% python3 -q
>>> import numpy as np
>>> np.set_printoptions(precision=4, suppress=True, linewidth=140, floatmode="fixed")
>>> Y = np.array([[3, -3, -3], [3, -3, -1]])
>>> data = Y.T @ Y
>>> print(data)
[[ 18 -18 -12]
 [-18  18  12]
 [-12  12  10]]
>>> # equal to its transpose
>>> print(np.argsort(-np.linalg.norm(data, axis=0).round(6), kind="stable")[:3])
[0 1 2]
>>> print(np.round(np.linalg.norm(data, 2) / np.linalg.norm(data), 4))
0.9993
>>> print([round(float(x), 4) for x in np.linalg.svd(data, compute_uv=False)[:3]])
[44.3776, 1.6224, 0.0]
>>> rng = np.random.default_rng(41171)
>>> Y = data + rng.integers(-2, 3, (3, 2)) @ rng.integers(-2, 3, (2, 3))
>>> print(Y)
[[ 17 -16  -8]
 [-16  19   9]
 [-11  10   6]]
>>> print(np.abs(Y - data).sum(axis=1))
[7 6 7]
>>> print(Y - data)
[[-1  2  4]
 [ 2  1 -3]
 [ 1 -2 -4]]
>>> left, sigma, Vt = np.linalg.svd(Y, full_matrices=False)
>>> print(np.round(Vt @ Vt.T, 4) + 0)
[[1.0000 0.0000 0.0000]
 [0.0000 1.0000 0.0000]
 [0.0000 0.0000 1.0000]]
>>> print(left.shape, sigma.shape, Vt.shape)
(3, 3) (3,) (3, 3)
>>> print(np.abs(left[:, 0]).round(6).argmax())
1
>>> print(np.abs(Vt[0]))
[0.6524 0.6771 0.3404]
>>> try:
...     np.linalg.inv(data)
... except np.linalg.LinAlgError as e:
...     print("failed:", e)
... 
failed: Singular matrix
>>> print(np.unique(data.round(6), axis=0).shape)
(3, 3)
>>> print(np.abs(np.diag(np.linalg.qr(data)[1])) > 1e-9)
[ True False  True]
>>> print(round(float(np.trace(np.linalg.pinv(data) @ data)), 4))
2.0
>>> P = np.triu(np.array([[2, 2, 0], [0, 3, 1], [0, 5, 4]]), 1) + np.eye(3)
>>> Y = P @ data @ np.linalg.inv(P)
>>> print(Y)
[[-18.0000  54.0000 -42.0000]
 [-30.0000  90.0000 -68.0000]
 [-12.0000  36.0000 -26.0000]]
>>> print(np.trace(Y), np.trace(data))
46.0 46
>>> mat = np.loadtxt("block12.csv", delimiter=",")
>>> print(mat)
[[-1.5424 -0.5643 -2.5105]
 [ 2.6937  1.3193  0.0559]
 [-0.9171 -0.7525  2.7555]
 [ 1.7547  2.3046  0.7808]
 [ 1.2533 -1.8092 -2.0387]
 [ 2.9422  0.4779 -0.3392]
 [ 2.4836 -1.0074  1.3480]
 [ 1.8620 -0.8248 -2.2029]
 [ 1.1735  2.6711 -0.6985]
 [-0.5922 -2.7704 -0.9871]
 [ 0.2425 -2.9784 -0.2650]
 [-0.1607 -2.5568  1.5610]
 [-0.9101  2.8385 -0.3382]]
>>> D = np.linalg.norm(mat[:, None] - mat[None], axis=-1)
>>> print(D[1])
[5.2990 0.0000 4.9617 1.5421 4.0311 0.9622 2.6697 3.2235 2.1697 5.3489 4.9580 5.0435 3.9307]
>>> print(D[1].round(6).argsort(kind="stable")[:4])
[1 5 3 8]
>>> print(D.mean(axis=1).argmax())
12
>>> Ac = (mat - mat.mean(axis=0)) / mat.std(axis=0)
>>> print(np.argwhere(np.abs(Ac) > 2))
[]
>>> beta = np.linalg.lstsq(np.delete(Ac, 0, axis=1), Ac[:, 0])[0]
>>> print(np.abs(beta).argmax())
0
>>> ev, evecs = np.linalg.eigh(data)
>>> x0 = np.array([-2, -2, -1])
>>> print(evecs * np.maximum(ev, 0) @ evecs.T)
[[ 18.0000 -18.0000 -12.0000]
 [-18.0000  18.0000  12.0000]
 [-12.0000  12.0000  10.0000]]
>>> print(round(float(x0 @ data @ x0 / (x0 @ x0)), 4), np.round(ev[0], 4), np.round(ev[-1], 4))
1.1111 0.0 44.3776
>>> F = np.array([[0.2, 1.9, 0.0], [0.7, 0.0, 0.0], [-0.2, 0.1, 0.5], [1.7, 1.6, -1.4]])
>>> print(F)
[[ 0.2000  1.9000  0.0000]
 [ 0.7000  0.0000  0.0000]
 [-0.2000  0.1000  0.5000]
 [ 1.7000  1.6000 -1.4000]]
>>> x0 = np.array([2, 1, 1])
>>> rhs = F @ x0
>>> print(np.round(np.linalg.pinv(F) @ F, 4) + 0)
[[1.0000 0.0000 0.0000]
 [0.0000 1.0000 0.0000]
 [0.0000 0.0000 1.0000]]
>>> try:
...     np.linalg.solve(F, rhs)
... except np.linalg.LinAlgError as e:
...     print("failed:", e)
... 
failed: Last 2 dimensions of the array must be square
>>> print(np.linalg.lstsq(F, rhs)[0])
[2.0000 1.0000 1.0000]
>>> rhs = rhs + 0.3 * rng.normal(size=4)
>>> print(rhs)
[ 1.9921  1.3895 -0.0008  3.2092]
>>> beta, *_ = np.linalg.lstsq(F, rhs)
>>> print([round(float(np.linalg.norm(np.linalg.solve(F.T @ F + lam * np.eye(3), F.T @ rhs))), 2) for lam in (0, 1, 10, 100)])
[2.24, 1.21, 0.62, 0.11]
>>> print(np.round(np.linalg.norm(rhs - F @ beta), 4))
0.186
>>> print(np.round(F.T @ (rhs - F @ beta), 4) + 0)
[0.0000 0.0000 0.0000]
>>> print(beta)
[1.8802 0.8222 0.8915]
